$ python -q
>>> import numpy as np
>>> np.set_printoptions(precision=2, suppress=True, linewidth=100)
>>> tidy = lambda a: np.round(a, 2) + 0
>>> W0 = np.array([[3, 1, -2, 5],
...     [4, -2, 5, 4],
...     [-2, -1, 5, 0],
...     [-2, 3, 0, -3],
...     [4, -2, 5, 4]])
>>> # row 4 repeats row 1
>>> rng = np.random.default_rng(40)
>>> Y = W0 + rng.integers(-2, 3, (5, 2)) @ rng.integers(-2, 3, (2, 4))
>>> print(Y)
[[ 1  0 -1  6]
 [ 6 -7  4  5]
 [-6 -3  7  2]
 [ 6  1 -4 -5]
 [ 2 -3  6  5]]
>>> print(np.linalg.matrix_rank(Y - W0, tol=1e-8))
2
>>> print(np.abs(Y - W0).sum(axis=1))
[ 5  9 10 16  5]
>>> print(tidy(np.linalg.svd(Y - W0, compute_uv=False)))
[11.16  6.03  0.    0.  ]
>>> q, R = np.linalg.qr(Y)
>>> print(tidy(q.T @ q))
[[1. 0. 0. 0.]
 [0. 1. 0. 0.]
 [0. 0. 1. 0.]
 [0. 0. 0. 1.]]
>>> print(q.shape, R.shape)
(5, 4) (4, 4)
>>> print(tidy(q @ R))
[[ 1.  0. -1.  6.]
 [ 6. -7.  4.  5.]
 [-6. -3.  7.  2.]
 [ 6.  1. -4. -5.]
 [ 2. -3.  6.  5.]]
>>> Y = W0 / np.sqrt((W0 ** 2).mean(axis=1, keepdims=True))
>>> print(np.linalg.matrix_rank(Y) == np.linalg.matrix_rank(W0))
True
>>> print(tidy(Y[3]))
[-0.85  1.28  0.   -1.28]
>>> x = np.array([5, 3, 5, 3])
>>> print(W0 * x)
[[ 15   3 -10  15]
 [ 20  -6  25  12]
 [-10  -3  25   0]
 [-10   9   0  -9]
 [ 20  -6  25  12]]
>>> print((W0 @ x).argmax())
1
>>> print(W0 @ np.ones(4))
[ 7. 11.  2. -2. 11.]
>>> x @ W0
Traceback (most recent call last):
  File "<python-input-22>", line 1, in <module>
    x @ W0
    ~~^~~~
ValueError: matmul: Input operand 1 has a mismatch in its core dimension 0, with gufunc signature (n?,k),(k,m?)->(n?,m?) (size 5 is different from 4)
>>> print(np.linalg.norm(W0 @ x) <= np.linalg.norm(W0, 2) * np.linalg.norm(x) + 1e-9)
True
>>> print((W0 * x).sum(axis=1))
[ 23  51  12 -10  51]
>>> print(np.sign((W0 @ x).round(6)))
[ 1  1  1 -1  1]
>>> K = np.loadtxt("sample6.csv", delimiter=",")
>>> print(K)
[[ 1.3  0.5 14.   1.2]
 [ 0.3 -0.7  8.  -0.4]
 [-2.1 -1.4 22.   1.9]
 [-0.3  0.6 22.   0.3]]
>>> P = np.triu(np.array([[1, -2, 2, -2], [-2, 0, -3, 3], [1, -1, 0, 2], [0, -1, 0, 2]]), 1) + np.eye(4)
>>> Y = P @ K @ np.linalg.inv(P)
>>> print(tidy(P @ K - K @ P))
[[ -4.2   0.  -17.1 -22.9]
 [  5.4   6.6  -2.7 -18.1]
 [ -0.6  -3.   44.  -43.4]
 [  0.   -0.6   2.4 -46.4]]
>>> print(tidy(np.trace(Y)), tidy(np.trace(K)))
22.9 22.9
>>> print(tidy(np.poly(Y)))
[  1.   -22.9   18.32  81.32 135.76]
